In [1]: import numpy as np

In [2]: from numpy import linalg as LA

In [3]: np.set_printoptions(precision=1, suppress=True, linewidth=120, sign=" ")

In [4]: m1 = np.load("layer9.npy")

In [5]: print(m1)
[[ 0  0  0  0  0  0  0  0  0]
 [ 0  3  0  0  0  0  0  0  0]
 [ 0  0  2  0  0  0  0  0  0]
 [ 0  0  0  2  0  0  0  0  0]
 [ 0  0  0  0  3  0  0  0  0]
 [ 0  0  0  0  0  3  0  0  0]
 [ 0  0  0  0  0  0  1  0  0]
 [ 0  0  0  0  0  0  0  1  0]
 [ 0  0  0  0  0  0  0  0  3]]

In [6]: rng = np.random.default_rng(2148)

In [7]: z = rng.permutation(9)

In [8]: print(z)
[ 2  4  1  6  3  5  0  7  8]

In [9]: Y = m1[z][:, z]

In [10]: print(round(float(LA.det(Y)), 1), round(float(LA.det(m1[z])), 1))
0.0 0.0

In [11]: print([int(LA.matrix_rank(LA.matrix_power(m1, p))) for p in range(1, 10)])
[8, 8, 8, 8, 8, 8, 8, 8, 8]

In [12]: try:
    ...:     LA.inv(m1)
    ...: except LA.LinAlgError as e:
    ...:     print(repr(e))
    ...: 
LinAlgError('Singular matrix')

In [13]: print(np.prod(np.diag(m1)), np.round(LA.det(m1), 1))
0 0.0

In [14]: print(m1 @ m1)
[[ 0  0  0  0  0  0  0  0  0]
 [ 0  9  0  0  0  0  0  0  0]
 [ 0  0  4  0  0  0  0  0  0]
 [ 0  0  0  4  0  0  0  0  0]
 [ 0  0  0  0  9  0  0  0  0]
 [ 0  0  0  0  0  9  0  0  0]
 [ 0  0  0  0  0  0  1  0  0]
 [ 0  0  0  0  0  0  0  1  0]
 [ 0  0  0  0  0  0  0  0  9]]

In [15]: print(LA.matrix_rank(m1 - m1[0, 0] * np.eye(9)))
8

In [16]: vals, V = LA.eigvalsh(m1)
---------------------------------------------------------------------------
ValueError                                Traceback (most recent call last)
Cell In[16], line 1
----> 1 vals, V = LA.eigvalsh(m1)

ValueError: too many values to unpack (expected 2)

In [17]: vals, V = LA.eigh(m1)

In [18]: print(LA.eigvalsh(m1 + -3 * np.eye(9)))
[-3. -2. -2. -1. -1.  0.  0.  0.  0.]

In [19]: print((vals > 1e-8).sum(), (vals < -1e-8).sum())
8 0

In [20]: print(vals.sum(), np.trace(m1))
18.0 18

In [21]: print(vals)
[ 0.  1.  1.  2.  2.  3.  3.  3.  3.]

In [22]: print(V.T @ m1 @ V)
[[ 0.  0.  0.  0.  0.  0.  0.  0.  0.]
 [ 0.  1.  0.  0.  0.  0.  0.  0.  0.]
 [ 0.  0.  1.  0.  0.  0.  0.  0.  0.]
 [ 0.  0.  0.  2.  0.  0.  0.  0.  0.]
 [ 0.  0.  0.  0.  2.  0.  0.  0.  0.]
 [ 0.  0.  0.  0.  0.  3.  0.  0.  0.]
 [ 0.  0.  0.  0.  0.  0.  3.  0.  0.]
 [ 0.  0.  0.  0.  0.  0.  0.  3.  0.]
 [ 0.  0.  0.  0.  0.  0.  0.  0.  3.]]

In [23]: print(LA.svd(m1, compute_uv=False))
[ 3.  3.  3.  3.  2.  2.  1.  1.  0.]

In [24]: print(LA.pinv(m1))
[[ 0.   0.   0.   0.   0.   0.   0.   0.   0. ]
 [ 0.   0.3  0.   0.   0.   0.   0.   0.   0. ]
 [ 0.   0.   0.5  0.   0.   0.   0.   0.   0. ]
 [ 0.   0.   0.   0.5  0.   0.   0.   0.   0. ]
 [ 0.   0.   0.   0.   0.3  0.   0.   0.   0. ]
 [ 0.   0.   0.   0.   0.   0.3  0.   0.   0. ]
 [ 0.   0.   0.   0.   0.   0.   1.   0.   0. ]
 [ 0.   0.   0.   0.   0.   0.   0.   1.   0. ]
 [ 0.   0.   0.   0.   0.   0.   0.   0.   0.3]]

In [25]: print(LA.svd(m1, compute_uv=False))
[ 3.  3.  3.  3.  2.  2.  1.  1.  0.]

In [26]: print(m1.T @ m1)
[[ 0  0  0  0  0  0  0  0  0]
 [ 0  9  0  0  0  0  0  0  0]
 [ 0  0  4  0  0  0  0  0  0]
 [ 0  0  0  4  0  0  0  0  0]
 [ 0  0  0  0  9  0  0  0  0]
 [ 0  0  0  0  0  9  0  0  0]
 [ 0  0  0  0  0  0  1  0  0]
 [ 0  0  0  0  0  0  0  1  0]
 [ 0  0  0  0  0  0  0  0  9]]

In [27]: print(m1 @ m1.T)
[[ 0  0  0  0  0  0  0  0  0]
 [ 0  9  0  0  0  0  0  0  0]
 [ 0  0  4  0  0  0  0  0  0]
 [ 0  0  0  4  0  0  0  0  0]
 [ 0  0  0  0  9  0  0  0  0]
 [ 0  0  0  0  0  9  0  0  0]
 [ 0  0  0  0  0  0  1  0  0]
 [ 0  0  0  0  0  0  0  1  0]
 [ 0  0  0  0  0  0  0  0  9]]
